$ ipython --no-banner

In [1]: import numpy as np

In [2]: from numpy import linalg as LA

In [3]: np.set_printoptions(precision=1, suppress=True, linewidth=120)

In [4]: m1 = np.load("a.npy")

In [5]: print(m1)
[[-2.  0. -3. -3.]
 [ 0. -2.  0.  0.]
 [-3.  0. -2. -3.]
 [-3.  0. -3. -2.]]

In [6]: round(float(LA.det(m1)), 1)
Out[6]: 16.0

In [7]: LA.matrix_power(m1, 4)
Out[7]: 
array([[1366.,    0., 1365., 1365.],
       [   0.,   16.,    0.,    0.],
       [1365.,    0., 1366., 1365.],
       [1365.,    0., 1365., 1366.]])

In [8]: print((m1 + m1.T) / 2)
[[-2.  0. -3. -3.]
 [ 0. -2.  0.  0.]
 [-3.  0. -2. -3.]
 [-3.  0. -3. -2.]]

In [9]: round(float(np.abs(LA.eigvals(m1)).max()), 1)
Out[9]: 8.0

In [10]: np.allclose(m1, m1.T)
Out[10]: True

In [11]: other = m1 / LA.norm(m1, axis=1, keepdims=True)

In [12]: cov = other @ other.T

In [13]: cov[1]
Out[13]: array([0., 1., 0., 0.])

In [14]: cov
Out[14]: 
array([[1., 0., 1., 1.],
       [0., 1., 0., 0.],
       [1., 0., 1., 1.],
       [1., 0., 1., 1.]])

In [15]: (LA.matrix_power((m1 != 0) + (m1.T != 0) + np.eye(4), 4) > 0).astype(int)
Out[15]: 
array([[1, 0, 1, 1],
       [0, 1, 0, 0],
       [1, 0, 1, 1],
       [1, 0, 1, 1]])

In [16]: print(np.flatnonzero(LA.matrix_power((m1 != 0) + (m1.T != 0) + np.eye(4), 4)[0]))
[0 2 3]

In [17]: w, evecs = LA.eigh(m1)

In [18]: print(np.unique(w.round(6) + 0, return_counts=True)[1])
[1 1 2]

In [19]: LA.eigvalsh(m1 + -3 * np.eye(4))
Out[19]: array([-11.,  -5.,  -2.,  -2.])

In [20]: np.round(evecs @ np.diag(w) @ evecs.T, 1) + 0
Out[20]: 
array([[-2.,  0., -3., -3.],
       [ 0., -2.,  0.,  0.],
       [-3.,  0., -2., -3.],
       [-3.,  0., -3., -2.]])

In [21]: LA.eigvalsh(m1 @ m1)
Out[21]: array([ 1.,  1.,  4., 64.])

In [22]: w.sum(), np.trace(m1)
Out[22]: (np.float64(-8.0), np.float64(-8.0))

In [23]: w
Out[23]: array([-8., -2.,  1.,  1.])

In [24]: X = np.load("sample2.npy")

In [25]: X
Out[25]: 
array([[-0.1, -0.3,  1.1,  1.3],
       [-0.1, -1.2,  0. , -0.4],
       [ 7.6, -4.5,  0.5, -1.9],
       [-2.1,  4.2,  3. ,  4.2],
       [ 0.3,  3.5,  3.4,  4. ],
       [ 2.8, -3.9, -1.3, -3. ],
       [-5. ,  2.1, -0.8, -0.3],
       [-2.8, -1.1, -0.5, -0.1],
       [-3. ,  2.6,  1.5,  2.4],
       [ 0.7,  0.9,  2.6,  3.1],
       [-1.1, -0.8, -1.9, -3. ],
       [-1.2, -0.6, -0.7, -1.2],
       [ 2.7, -3.9,  0.7,  0.2],
       [ 0.1,  2.9,  4.1,  5.3],
       [ 0.2, -3. ,  0.1,  0.1],
       [-3.8,  1. , -1.3, -1.4],
       [ 0.6, -0.9,  1.2,  1.2],
       [ 1. , -0.6,  1.3,  1.2],
       [-1. ,  2.3,  1.6,  1.9]])

In [26]: Z = X[[8, 10]].astype(float)

In [27]: for _ in range(4):
    ...:     labels = LA.norm(X[:, None] - Z, axis=-1).argmin(axis=1)
    ...:     Z = np.array([X[labels == j].mean(axis=0) for j in range(2)])
    ...: 

In [28]: print(labels)
[1 1 1 0 0 1 0 1 0 0 1 1 1 0 1 1 1 1 0]

In [29]: Z[1] - Z[0]
Out[29]: array([ 1.9, -4.3, -2.3, -3.5])

In [30]: Z
Out[30]: 
array([[-1.4,  2.6,  2.2,  2.9],
       [ 0.5, -1.7, -0.1, -0.6]])

In [31]: print(np.bincount(labels))
[ 7 12]

In [32]: t3 = np.stack([Z, -1 * Z, Z[::-1]])

In [33]: LA.matrix_rank(t3.reshape(3, -1))
Out[33]: np.int64(2)

In [34]: t3.sum(axis=0)
Out[34]: 
array([[ 0.5, -1.7, -0.1, -0.6],
       [-1.4,  2.6,  2.2,  2.9]])

In [35]: t3.shape
Out[35]: (3, 2, 4)

In [36]: x = np.array([2, 0, 2, 1])

In [37]: y = X @ x

In [38]: np.round(LA.lstsq(X, y)[0], 1) + 0
Out[38]: array([2., 0., 2., 1.])

In [39]: rng = np.random.default_rng(638683)

In [40]: y = y + 0.1 * rng.normal(size=19)

In [41]: y
Out[41]: 
array([  3.3,  -0.7,  14.3,   6. ,  11.4,  -0.2, -12. ,  -6.7,  -0.6,   9.7,  -9. ,  -4.9,   7. ,  13.5,   0.7, -11.6,
         4.9,   5.9,   3.1])

In [42]: beta, *_ = LA.lstsq(X, y)

In [43]: np.round(X.T @ (y - X @ beta), 1) + 0
Out[43]: array([0., 0., 0., 0.])

In [44]: [round(float(LA.norm(LA.solve(X.T @ X + lam * np.eye(4), X.T @ y))), 2) for lam in (0, 1, 10, 100)]
Out[44]: [2.97, 2.91, 2.72, 1.71]

In [45]: np.round(LA.norm(y - X @ beta), 1)
Out[45]: np.float64(0.4)

In [46]: M = np.load("data.npy")

In [47]: M
Out[47]: 
array([[ 3.1,  4.1,  0.2,  1. ,  3.9],
       [ 3.1,  4. , -0.3,  1.3,  3.9],
       [ 2.3,  3.9, -0.1,  1.3,  4.2],
       [ 2.5,  3.9, -0.3,  1.7,  4.1],
       [ 3.2,  4.4, -0.2,  1. ,  4. ],
       [ 2.8,  4.2,  0. ,  1.1,  4.3],
       [ 3.3,  4.7,  0.1,  0.6,  3.7],
       [ 3.3,  4. ,  0. ,  1.1,  3.8],
       [ 3.3,  5.4,  4.6,  1.2,  0.9],
       [ 3.3,  4.5,  4.5,  1.2,  1.1],
       [ 2.7,  5.7,  5.3,  1. ,  1. ],
       [ 2.6,  4.8,  4.7,  1. ,  1.2],
       [ 2.7,  4.8,  5.5,  1.1,  1.2],
       [ 3.4,  5.2,  4.7,  0.6,  1.3],
       [ 2.7,  4.9,  4.5,  0.9,  0.7],
       [ 3.2,  5.2,  5. ,  0.7,  0.8]])

In [48]: D = LA.norm(M[:, None] - M[None], axis=-1)

In [49]: (D + 1e9 * np.eye(16)).round(6).argmin(axis=1)
Out[49]: array([ 7,  7,  3,  2,  7,  0,  4,  0, 15, 11, 15, 14, 11, 15, 11, 13])

In [50]: print(D.mean(axis=1).argmax())
10

In [51]: print(np.flatnonzero(D[14] < D.mean() / 2))
[ 8  9 10 11 12 13 14 15]

In [52]: LA.norm(M - M.mean(axis=0), axis=1)
Out[52]: array([2.6, 3.1, 3.2, 3.3, 3. , 3. , 2.6, 2.8, 2.9, 2.6, 3.5, 2.7, 3.4, 2.7, 2.8, 3.2])
